$ python3 -q
>>> import numpy as np
>>> np.set_printoptions(precision=2, suppress=True, linewidth=160)
>>> def rnd(a):
...     return np.round(a, 2) + 0
... 
>>> F = np.load("sample6.npy")
>>> F
array([[-6. ,  0.3,  1.2, -1.3, -0.3],
       [17. ,  0.3, -0.6, -0.4,  1.4],
       [-7. , -1.3, -0.9,  1.5,  1. ],
       [-7. ,  0.7,  0.8, -0.1, -0.4]])
>>> np.count_nonzero(F)
np.int64(20)
>>> rnd(np.diff(F, axis=0))
array([[ 23. ,   0. ,  -1.8,   0.9,   1.7],
       [-24. ,  -1.6,  -0.3,   1.9,  -0.4],
       [  0. ,   2. ,   1.7,  -1.6,  -1.4]])
>>> F[:, 5]
Traceback (most recent call last):
  File "<python-input-7>", line 1, in <module>
    F[:, 5]
    ~^^^^^^
IndexError: index 5 is out of bounds for axis 1 with size 5
>>> np.linalg.matrix_rank(F)
np.int64(4)
>>> rnd(np.linalg.norm(F))
np.float64(20.88)
>>> W1 = np.array([[4, 2, -5, 0, -1, -5],
...     [1, 2, -1, 1, -3, 0],
...     [-3, -4, 4, 5, 1, -3],
...     [2, 1, 5, 5, -1, -5],
...     [3, 5, 2, -4, 0, -2]])
>>> b = np.array([-3, -3, 1, -1, 4, -2])
>>> H = np.maximum(F @ W1 + b, 0)
>>> (H > 0).mean(axis=0)
array([0.25, 0.25, 0.75, 0.25, 0.75, 0.75])
>>> Z = np.array([[1, 2, 2], [3, 2, 3], [2, 0, 3], [0, 2, 1], [0, 0, 3], [2, 2, 3]])
>>> (H @ Z).round(6).argmax(axis=1)
array([2, 2, 2, 2])
>>> rng = np.random.default_rng(53)
>>> B = F + rng.integers(-2, 3, (4, 1)) @ rng.integers(-2, 3, (1, 5))
>>> rnd(B)
array([[-4. , -0.7,  1.2,  0.7, -1.3],
       [13. ,  2.3, -0.6, -4.4,  3.4],
       [-5. , -2.3, -0.9,  3.5,  0. ],
       [-5. , -0.3,  0.8,  1.9, -1.4]])
>>> rnd(B - F)
array([[ 2., -1.,  0.,  2., -1.],
       [-4.,  2.,  0., -4.,  2.],
       [ 2., -1.,  0.,  2., -1.],
       [ 2., -1.,  0.,  2., -1.]])
>>> np.linalg.matrix_rank(B - F, tol=1e-8)
np.int64(1)
>>> rnd(np.linalg.svd(B - F, compute_uv=False))
array([8.37, 0.  , 0.  , 0.  ])
>>> np.abs(B - F).sum(axis=1)
array([ 6., 12.,  6.,  6.])
>>> B = np.array([[0, 0, 1], [1, 1, 2]])
>>> Z = np.kron(B, F)
>>> rnd(np.linalg.norm(Z, 2)), rnd(np.linalg.norm(B, 2) * np.linalg.norm(F, 2))
(np.float64(53.37), np.float64(53.37))
>>> np.linalg.matrix_rank(Z)
np.int64(8)
>>> Z
array([[ -0. ,   0. ,   0. ,  -0. ,  -0. ,  -0. ,   0. ,   0. ,  -0. ,  -0. ,  -6. ,   0.3,   1.2,  -1.3,  -0.3],
       [  0. ,   0. ,  -0. ,  -0. ,   0. ,   0. ,   0. ,  -0. ,  -0. ,   0. ,  17. ,   0.3,  -0.6,  -0.4,   1.4],
       [ -0. ,  -0. ,  -0. ,   0. ,   0. ,  -0. ,  -0. ,  -0. ,   0. ,   0. ,  -7. ,  -1.3,  -0.9,   1.5,   1. ],
       [ -0. ,   0. ,   0. ,  -0. ,  -0. ,  -0. ,   0. ,   0. ,  -0. ,  -0. ,  -7. ,   0.7,   0.8,  -0.1,  -0.4],
       [ -6. ,   0.3,   1.2,  -1.3,  -0.3,  -6. ,   0.3,   1.2,  -1.3,  -0.3, -12. ,   0.6,   2.4,  -2.6,  -0.6],
       [ 17. ,   0.3,  -0.6,  -0.4,   1.4,  17. ,   0.3,  -0.6,  -0.4,   1.4,  34. ,   0.6,  -1.2,  -0.8,   2.8],
       [ -7. ,  -1.3,  -0.9,   1.5,   1. ,  -7. ,  -1.3,  -0.9,   1.5,   1. , -14. ,  -2.6,  -1.8,   3. ,   2. ],
       [ -7. ,   0.7,   0.8,  -0.1,  -0.4,  -7. ,   0.7,   0.8,  -0.1,  -0.4, -14. ,   1.4,   1.6,  -0.2,  -0.8]])
>>> rnd(np.linalg.norm(Z[3] - Z[2]))
np.float64(3.38)
>>> J = np.array([[0.8, 0.2, -0.4],
...     [-0.4, -0.4, -0.4],
...     [2.2, 0.0, 0.1],
...     [1.6, 2.1, -0.3],
...     [-0.2, -1.1, 1.3],
...     [1.3, 1.2, 1.8],
...     [0.0, 8.0, -14.0],
...     [-0.9, -1.0, -2.5],
...     [2.5, 0.8, 0.4],
...     [-0.5, -0.1, -0.8],
...     [-0.1, 3.4, 0.3],
...     [2.6, -0.6, 1.2],
...     [1.6, -0.7, 1.3],
...     [-1.7, -0.3, 0.3],
...     [0.2, 2.3, 0.9],
...     [-0.4, -0.4, -1.1],
...     [-0.6, -1.0, 0.3],
...     [0.5, 0.2, 1.1]])
>>> J
array([[  0.8,   0.2,  -0.4],
       [ -0.4,  -0.4,  -0.4],
       [  2.2,   0. ,   0.1],
       [  1.6,   2.1,  -0.3],
       [ -0.2,  -1.1,   1.3],
       [  1.3,   1.2,   1.8],
       [  0. ,   8. , -14. ],
       [ -0.9,  -1. ,  -2.5],
       [  2.5,   0.8,   0.4],
       [ -0.5,  -0.1,  -0.8],
       [ -0.1,   3.4,   0.3],
       [  2.6,  -0.6,   1.2],
       [  1.6,  -0.7,   1.3],
       [ -1.7,  -0.3,   0.3],
       [  0.2,   2.3,   0.9],
       [ -0.4,  -0.4,  -1.1],
       [ -0.6,  -1. ,   0.3],
       [  0.5,   0.2,   1.1]])
>>> labels = rng.permutation(3)
>>> B = J[:, labels] * rng.choice([-1, 1], 3)
>>> B
array([[ -0.4,   0.8,   0.2],
       [ -0.4,  -0.4,  -0.4],
       [  0.1,   2.2,   0. ],
       [ -0.3,   1.6,   2.1],
       [  1.3,  -0.2,  -1.1],
       [  1.8,   1.3,   1.2],
       [-14. ,   0. ,   8. ],
       [ -2.5,  -0.9,  -1. ],
       [  0.4,   2.5,   0.8],
       [ -0.8,  -0.5,  -0.1],
       [  0.3,  -0.1,   3.4],
       [  1.2,   2.6,  -0.6],
       [  1.3,   1.6,  -0.7],
       [  0.3,  -1.7,  -0.3],
       [  0.9,   0.2,   2.3],
       [ -1.1,  -0.4,  -0.4],
       [  0.3,  -0.6,  -1. ],
       [  1.1,   0.5,   0.2]])
>>> Uu, _, Vh = np.linalg.svd(J.T @ B)
>>> labels
array([2, 0, 1])
>>> d = np.linalg.norm(B[:, None] - B[None], axis=-1)
>>> d[7].round(6).argsort(kind="stable")[:4]
array([ 7, 15,  9,  1])
>>> (d + 1e9 * np.eye(18)).round(6).argmin(axis=1)
array([ 1,  9,  8,  8, 16, 17,  7, 15,  2, 15, 14, 12, 11, 16, 10,  9,  1, 12])
>>> np.unravel_index(d.round(6).argmax(), d.shape)
(np.int64(4), np.int64(6))
>>> d.shape
(18, 18)
>>> np.flatnonzero(d[7] < d.mean() / 2)
array([ 7,  9, 15])
>>> x = np.array([-2, -1, -3])
>>> rhs = J @ x
>>> rnd(np.linalg.lstsq(J, rhs)[0])
array([-2., -1., -3.])
>>> try:
...     np.linalg.solve(J, rhs)
... except np.linalg.LinAlgError as e:
...     print(repr(e))
... 
LinAlgError('Last 2 dimensions of the array must be square')
>>> rhs = rhs + 0.1 * rng.normal(size=18)
>>> rnd(rhs)
array([-0.47,  2.54, -4.66, -4.43, -2.34, -9.14, 34.01, 10.23, -7.02,  3.53, -4.22, -8.24, -6.52,  2.98, -5.33,  4.49,  1.4 , -4.48])
>>> b, *_ = np.linalg.lstsq(J, rhs)
>>> [round(float(np.linalg.norm(np.linalg.solve(J.T @ J + lam * np.eye(3), J.T @ rhs))), 2) for lam in (0, 1, 10, 100)]
[3.75, 3.69, 3.23, 1.82]
>>> rnd(np.linalg.norm(rhs - J @ b))
np.float64(0.34)
>>> feats = np.load("arr.npy")
>>> feats
array([[2, 3, 1, 0],
       [1, 0, 2, 2],
       [2, 1, 0, 0],
       [2, 3, 1, 0]])
>>> cen = J - J.mean(axis=0)
>>> vecs = np.linalg.svd(cen)[2][:1]
>>> B = cen - cen @ vecs.T @ vecs
>>> rnd(np.linalg.norm(B) / np.linalg.norm(cen))
np.float64(0.41)
>>> rnd((cen @ vecs.T).std(axis=0))
array([3.84])
>>> rk = np.linalg.matrix_rank(feats)
>>> rk
np.int64(3)
>>> ns = np.linalg.svd(feats)[2][rk:].T
>>> np.linalg.matrix_rank(feats.T @ feats), np.linalg.matrix_rank(feats @ feats.T)
(np.int64(3), np.int64(3))
>>> [int(np.linalg.matrix_rank(feats[:, :j + 1])) for j in range(4)]
[1, 2, 3, 3]
>>> rnd(ns[:, 0] / ns[np.abs(ns[:, 0]).round(6).argmax(), 0])
array([-0.22,  0.44, -0.89,  1.  ])
>>> [int(np.linalg.matrix_rank(feats[:i])) for i in range(1, len(feats) + 1)]
[1, 2, 3, 3]
>>> mat = np.load("dump.npy")
>>> mat
array([[2, 0],
       [0, 2]])
>>> low = np.linalg.cholesky(mat)
>>> rnd(np.prod(np.diag(low)) ** 2), rnd(np.linalg.det(mat))
(np.float64(4.0), np.float64(4.0))
>>> np.linalg.eigvalsh(mat).min() > 0
np.True_
>>> rnd(low)
array([[1.41, 0.  ],
       [0.  , 1.41]])
>>> mat / np.sqrt(np.outer(np.diag(mat), np.diag(mat)))
array([[1., 0.],
       [0., 1.]])
